In [1]: import numpy as np

In [2]: from numpy import linalg as LA

In [3]: np.set_printoptions(precision=3, suppress=True, linewidth=160)

In [4]: rng = np.random.default_rng(807140)

In [5]: data = np.triu(rng.random((3, 3)) < 0.8, 1).astype(int)

In [6]: data = data + data.T

In [7]: print(data)
[[0 1 1]
 [1 0 1]
 [1 1 0]]

In [8]: w, evecs = LA.eigh(data)

In [9]: np.round(evecs.T @ data @ evecs, 3) + 0
Out[9]: 
array([[-1.,  0.,  0.],
       [ 0., -1.,  0.],
       [ 0.,  0.,  2.]])

In [10]: np.abs(evecs[:, -1])
Out[10]: array([0.577, 0.577, 0.577])

In [11]: LA.eigvalsh(data + 2 * np.eye(3))
Out[11]: array([1., 1., 4.])

In [12]: np.round(evecs @ np.diag(w) @ evecs.T, 3) + 0
Out[12]: 
array([[0., 1., 1.],
       [1., 0., 1.],
       [1., 1., 0.]])

In [13]: np.abs(evecs[:, -1]).round(6).argmax()
Out[13]: np.int64(0)

In [14]: w
Out[14]: array([-1., -1.,  2.])

In [15]: np.round(LA.eigvalsh(data).min(), 3)
Out[15]: np.float64(-1.0)

In [16]: print([round(float(LA.det(data[:i, :i])), 2) + 0 for i in range(1, 4)])
[0.0, -1.0, 2.0]

In [17]: np.all(LA.eigvalsh(data) > 0)
Out[17]: np.False_

In [18]: X, _ = LA.qr(np.array([[-0.1, -1.2], [-1.8, 0.0]]))

In [19]: X
Out[19]: 
array([[-0.055, -0.998],
       [-0.998,  0.055]])

In [20]: (data - data.T) / 2
Out[20]: 
array([[0., 0., 0.],
       [0., 0., 0.],
       [0., 0., 0.]])

In [21]: print(np.allclose(data, data.T))
True

In [22]: np.allclose(data @ data.T, data.T @ data)
Out[22]: True

In [23]: LA.matrix_power(data, 3)
Out[23]: 
array([[2, 3, 3],
       [3, 2, 3],
       [3, 3, 2]])

In [24]: round(np.abs(LA.eigvals(data)).max(), 3)
Out[24]: np.float64(2.0)

In [25]: np.sort(np.abs(LA.eigvals(data)))
Out[25]: array([1., 1., 2.])

In [26]: (data + data.T) / 2
Out[26]: 
array([[0., 1., 1.],
       [1., 0., 1.],
       [1., 1., 0.]])

In [27]: w, evecs = LA.eigh(X)

In [28]: np.round(LA.eigvalsh(X + -1 * np.eye(2)), 3) + 0
Out[28]: array([-2.,  0.])

In [29]: np.abs(evecs[:, -1])
Out[29]: array([0.687, 0.726])

In [30]: round(float(w.sum()), 3), round(np.trace(X), 3)
Out[30]: (-0.0, np.float64(-0.0))

In [31]: (w > 1e-8).sum(), (w < -1e-8).sum()
Out[31]: (np.int64(1), np.int64(1))

In [32]: np.round(evecs.T @ X @ evecs, 3) + 0
Out[32]: 
array([[-1.,  0.],
       [ 0.,  1.]])

In [33]: np.round(X @ X, 3) + 0
Out[33]: 
array([[1., 0.],
       [0., 1.]])

In [34]: round(np.abs(LA.eigvals(X)).max(), 3)
Out[34]: np.float64(1.0)

In [35]: B = np.array([[1, 2], [2, 2]])

In [36]: print(LA.matrix_rank(np.vstack([X, B.T])))
2

In [37]: print(np.vstack([X, B.T]).shape)
(4, 2)

In [38]: round(float(LA.norm(data, "nuc")), 3)
Out[38]: 4.0

In [39]: print(round(float(LA.norm(data, 1)), 3), round(float(LA.norm(data, np.inf)), 3))
2.0 2.0

In [40]: round(float(LA.norm(data, 2)), 3)
Out[40]: 2.0

In [41]: print(LA.norm(data, axis=1))
[1.414 1.414 1.414]

In [42]: A = np.load("data.npy")

In [43]: A
Out[43]: 
array([[12.,  6.,  3.,  9.],
       [ 6.,  7.,  2.,  6.],
       [ 3.,  2.,  4.,  3.],
       [ 9.,  6.,  3., 12.]])

In [44]: B = LA.inv(A)

In [45]: B
Out[45]: 
array([[ 0.218, -0.077, -0.038, -0.115],
       [-0.077,  0.282, -0.026, -0.077],
       [-0.038, -0.026,  0.321, -0.038],
       [-0.115, -0.077, -0.038,  0.218]])

In [46]: LA.det(A) * B
Out[46]: 
array([[153., -54., -27., -81.],
       [-54., 198., -18., -54.],
       [-27., -18., 225., -27.],
       [-81., -54., -27., 153.]])

In [47]: print(round(float(LA.slogdet(A)[0]), 3))
1.0

In [48]: np.allclose(B, A.T)
Out[48]: False

In [49]: round(LA.det(A) * LA.det(B), 3)
Out[49]: np.float64(1.0)

In [50]: np.round(LA.cond(A), 3)
Out[50]: np.float64(8.667)

In [51]: np.round(A @ B, 3) + 0
Out[51]: 
array([[1., 0., 0., 0.],
       [0., 1., 0., 0.],
       [0., 0., 1., 0.],
       [0., 0., 0., 1.]])

In [52]: (np.abs(B) > 1e-9).astype(int)
Out[52]: 
array([[1, 1, 1, 1],
       [1, 1, 1, 1],
       [1, 1, 1, 1],
       [1, 1, 1, 1]])
